$ python -q
>>> import numpy as np
>>> import numpy.linalg as la
>>> np.set_printoptions(precision=2, suppress=True, linewidth=100)
>>> u = np.array([-1, -3, -2, -3, 0, 3, -3, 3, 3, -2, 0])
>>> r1 = np.array([4, 5, -5, -2, 3, -2])
>>> mat = u[:, None] + r1[None, :]
>>> mat
array([[ 3,  4, -6, -3,  2, -3],
       [ 1,  2, -8, -5,  0, -5],
       [ 2,  3, -7, -4,  1, -4],
       [ 1,  2, -8, -5,  0, -5],
       [ 4,  5, -5, -2,  3, -2],
       [ 7,  8, -2,  1,  6,  1],
       [ 1,  2, -8, -5,  0, -5],
       [ 7,  8, -2,  1,  6,  1],
       [ 7,  8, -2,  1,  6,  1],
       [ 2,  3, -7, -4,  1, -4],
       [ 4,  5, -5, -2,  3, -2]])
>>> np.allclose(mat[:-1].T @ la.lstsq(mat[:-1].T, mat[-1])[0], mat[-1])
True
>>> np.round(mat @ la.pinv(mat) @ mat, 2) + 0
array([[ 3.,  4., -6., -3.,  2., -3.],
       [ 1.,  2., -8., -5.,  0., -5.],
       [ 2.,  3., -7., -4.,  1., -4.],
       [ 1.,  2., -8., -5.,  0., -5.],
       [ 4.,  5., -5., -2.,  3., -2.],
       [ 7.,  8., -2.,  1.,  6.,  1.],
       [ 1.,  2., -8., -5.,  0., -5.],
       [ 7.,  8., -2.,  1.,  6.,  1.],
       [ 7.,  8., -2.,  1.,  6.,  1.],
       [ 2.,  3., -7., -4.,  1., -4.],
       [ 4.,  5., -5., -2.,  3., -2.]])
>>> np.abs(np.diag(la.qr(mat)[1])) > 1e-9
array([ True,  True, False, False, False, False])
>>> Uu, sv, Vh = la.svd(mat)
>>> np.argmax(sv[:-1] / (sv[1:] + 1e-6)) + 1
np.int64(2)
>>> M2 = Uu[:, :2] @ np.diag(sv[:2]) @ Vh[:2]
>>> la.matrix_rank(M2)
np.int64(2)
>>> round(float(la.norm(mat - M2) / la.norm(mat)), 2)
0.0
>>> feats = np.array([[-5, -25, 9],
...     [-6, -30, 9],
...     [-3, -15, -3],
...     [-8, -40, 5],
...     [-3, -15, -2],
...     [1, 5, 7],
...     [6, 30, 5]])
>>> M2 = feats / la.norm(feats, axis=1, keepdims=True)
>>> gram = M2 @ M2.T
>>> (gram - 2 * np.eye(7)).round(6).argmax(axis=1)
array([1, 0, 4, 1, 2, 6, 5])
>>> np.round(np.degrees(np.arccos(np.clip(gram[6, 3], -1, 1))), 2)
np.float64(163.73)
>>> Uu, sv, Vh = la.svd(feats)
>>> V = Vh[:(sv > 1e-8).sum()]
>>> rng = np.random.default_rng(644)
>>> x = feats[5] + 5 * feats[0] + rng.integers(2) * np.eye(3)[1]
>>> x
array([ -24., -119.,   52.])
>>> np.allclose(V.T @ V @ x, x)
False
>>> la.matrix_rank(np.vstack([feats, x]))
np.int64(3)
>>> np.diag(V.T @ V)
array([0.04, 0.96, 1.  ])
>>> E, _ = la.qr(np.array([[0.2, 1.0, -1.1, 1.7],
...     [0.4, 0.3, -1.2, -0.2],
...     [-0.5, 1.4, 0.5, 1.4],
...     [0.8, 0.7, -0.1, -0.3]]))
>>> E
array([[-0.19,  0.52, -0.54, -0.64],
       [-0.38,  0.12, -0.58,  0.71],
       [ 0.48,  0.79,  0.23,  0.3 ],
       [-0.77,  0.3 ,  0.57, -0.01]])
>>> x = np.array([2, -5, -2, 1])
>>> y = E @ x
>>> y
array([-2.52,  0.47, -3.15, -4.19])
>>> la.solve(E, y)
array([ 2., -5., -2.,  1.])
